$ python -q
>>> import numpy as np
>>> np.set_printoptions(precision=2, suppress=True, linewidth=140, sign=" ")
>>> mat = np.load("mat.npy")
>>> mat
array([[ 20, -15, -20],
       [  4,  -3,  -4],
       [ 12,  -9, -12]])
>>> rank = np.linalg.matrix_rank(mat)
>>> rank
np.int64(1)
>>> N = np.linalg.svd(mat)[2][rank:].T
>>> np.round(mat @ N, 2) + 0
array([[ 0.,  0.],
       [ 0.,  0.],
       [ 0.,  0.]])
>>> proj = np.triu(np.array([[0, 1, 1], [0, 2, 0], [1, -2, 2]]), 1) + np.eye(3)
>>> B = proj @ mat @ np.linalg.inv(proj)
>>> round(float(np.linalg.det(B)), 2)
-0.0
>>> np.round(np.poly(B), 2) + 0
array([ 1., -5.,  0.,  0.])
>>> U, sig, vt = np.linalg.svd(mat)
>>> evecs = vt[:(sig > 1e-8).sum()]
>>> rng = np.random.default_rng(57)
>>> x = mat[1] + -1 * mat[0] + rng.integers(2) * np.eye(3)[2]
>>> x
array([-16.,  12.,  16.])
>>> round(float(np.linalg.norm(x - evecs.T @ evecs @ x)), 2)
0.0
>>> np.allclose(evecs.T @ evecs @ x, x)
True
>>> evecs.T @ evecs
array([[ 0.39, -0.29, -0.39],
       [-0.29,  0.22,  0.29],
       [-0.39,  0.29,  0.39]])
>>> W0 = np.load("x.npy")
>>> W0
array([[ 1,  2, -2,  2],
       [ 2,  1,  2, -2],
       [-2,  2,  1,  2],
       [ 2, -2,  2,  1]])
>>> np.linalg.matrix_rank(mat, rtol=0.1)
np.int64(1)
>>> [round(float(x), 2) for x in np.linalg.svd(mat, compute_uv=False)[:3]]
[37.88, 0.0, 0.0]
>>> B = np.array([[1, 2], [2, 1], [0, 1], [0, 0]])
>>> np.einsum("ik,kj->ij", W0, B)
array([[ 5,  2],
       [ 4,  7],
       [ 2, -1],
       [-2,  4]])
>>> np.einsum("ij->j", W0)
array([ 3,  3,  3,  3])
>>> np.linalg.matrix_rank(np.vstack([W0, B.T]))
np.int64(4)
>>> np.poly(W0)
array([   1.,   -4.,  -18.,  108., -135.])
>>> np.round(np.linalg.det(2 * W0), 2), round(float(np.linalg.det(W0)), 2)
(np.float64(-2160.0), -135.0)
>>> np.linalg.eigvals(W0)
array([ 3., -5.,  3.,  3.])
>>> round(np.linalg.det(W0[::-1]), 2)
np.float64(-135.0)
>>> U, sig, vt = np.linalg.svd(W0, full_matrices=False)
>>> round(float(np.sqrt((sig ** 2).sum())), 2), round(float(np.linalg.norm(W0)), 2)
(7.21, 7.21)
>>> np.abs(U[:, 0]).round(6).argmax()
np.int64(0)
>>> np.allclose(U * sig @ vt, W0)
True
>>> np.round(vt @ vt.T, 2) + 0
array([[ 1.,  0.,  0.,  0.],
       [ 0.,  1.,  0.,  0.],
       [ 0.,  0.,  1.,  0.],
       [ 0.,  0.,  0.,  1.]])
>>> np.abs(vt[0])
array([ 0.5,  0.5,  0.5,  0.5])
>>> sig
array([ 5.,  3.,  3.,  3.])
>>> theta = np.radians(135)
>>> r_ = np.eye(4)
>>> r_[2, 2] = r_[3, 3] = np.cos(theta)
>>> r_[2, 3], r_[3, 2] = -np.sin(theta), np.sin(theta)
>>> r_
array([[ 1.  ,  0.  ,  0.  ,  0.  ],
       [ 0.  ,  1.  ,  0.  ,  0.  ],
       [ 0.  ,  0.  , -0.71, -0.71],
       [ 0.  ,  0.  ,  0.71, -0.71]])
>>> B = W0 @ r_.T
>>> round(np.linalg.det(r_), 2), round(np.trace(r_), 2)
(np.float64(1.0), np.float64(0.59))
>>> np.linalg.svd(W0, compute_uv=False), np.linalg.svd(B, compute_uv=False)
(array([ 5.,  3.,  3.,  3.]), array([ 5.,  3.,  3.,  3.]))
>>> B.round(2) + 0
array([[ 1.  ,  2.  ,  0.  , -2.83],
       [ 2.  ,  1.  ,  0.  ,  2.83],
       [-2.  ,  2.  , -2.12, -0.71],
       [ 2.  , -2.  , -2.12,  0.71]])
>>> M = np.load("w.npy")
>>> M
array([[  0. ,  -0.6,  -0.4,  -1.6],
       [ -3. ,  -1. ,   0.1,  -0.5],
       [-14. ,   1.7,   0.8,   0.8]])
>>> # column 0 is much longer than the rest
>>> x = np.array([0, -2, 3, -3])
>>> a = np.maximum(M @ x, 0)
>>> M.T @ a
array([-11.4 ,  -6.68,  -1.54,  -9.58])
>>> M * (a > 1e-9)[:, None]
array([[ 0. , -0.6, -0.4, -1.6],
       [-3. , -1. ,  0.1, -0.5],
       [-0. ,  0. ,  0. ,  0. ]])
>>> a
array([ 4.8,  3.8,  0. ])
>>> t3 = np.stack([M, 5 * M, M[::-1]])
>>> np.einsum("bij,cij->bc", t3, t3)
array([[  213.51,  1067.55,     5.02],
       [ 1067.55,  5337.75,    25.1 ],
       [    5.02,    25.1 ,   213.51]])
>>> np.linalg.matrix_rank(t3.reshape(3, -1))
np.int64(2)
>>> t3.sum(axis=0)
array([[-14. ,  -1.9,  -1.6,  -8.8],
       [-21. ,  -7. ,   0.7,  -3.5],
       [-84. ,   9.6,   4.4,   3.2]])
>>> np.linalg.norm(t3, axis=(1, 2))
array([ 14.61,  73.06,  14.61])
>>> theta = np.radians(72)
>>> r_ = np.eye(4)
>>> r_[1, 1] = r_[2, 2] = np.cos(theta)
>>> r_[1, 2], r_[2, 1] = -np.sin(theta), np.sin(theta)
>>> r_
array([[ 1.  ,  0.  ,  0.  ,  0.  ],
       [ 0.  ,  0.31, -0.95,  0.  ],
       [ 0.  ,  0.95,  0.31,  0.  ],
       [ 0.  ,  0.  ,  0.  ,  1.  ]])
>>> B = M @ r_.T
>>> np.linalg.svd(M, compute_uv=False), np.linalg.svd(B, compute_uv=False)
(array([ 14.43,   2.13,   0.85]), array([ 14.43,   2.13,   0.85]))
>>> np.abs(B - M).max(axis=0)
array([ 0.  ,  1.94,  1.06,  0.  ])
>>> B
array([[  0.  ,   0.2 ,  -0.69,  -1.6 ],
       [ -3.  ,  -0.4 ,  -0.92,  -0.5 ],
       [-14.  ,  -0.24,   1.86,   0.8 ]])
>>> np.allclose(np.linalg.norm(M, axis=1), np.linalg.norm(B, axis=1))
True
>>> np.allclose(M @ M.T, B @ B.T)
True
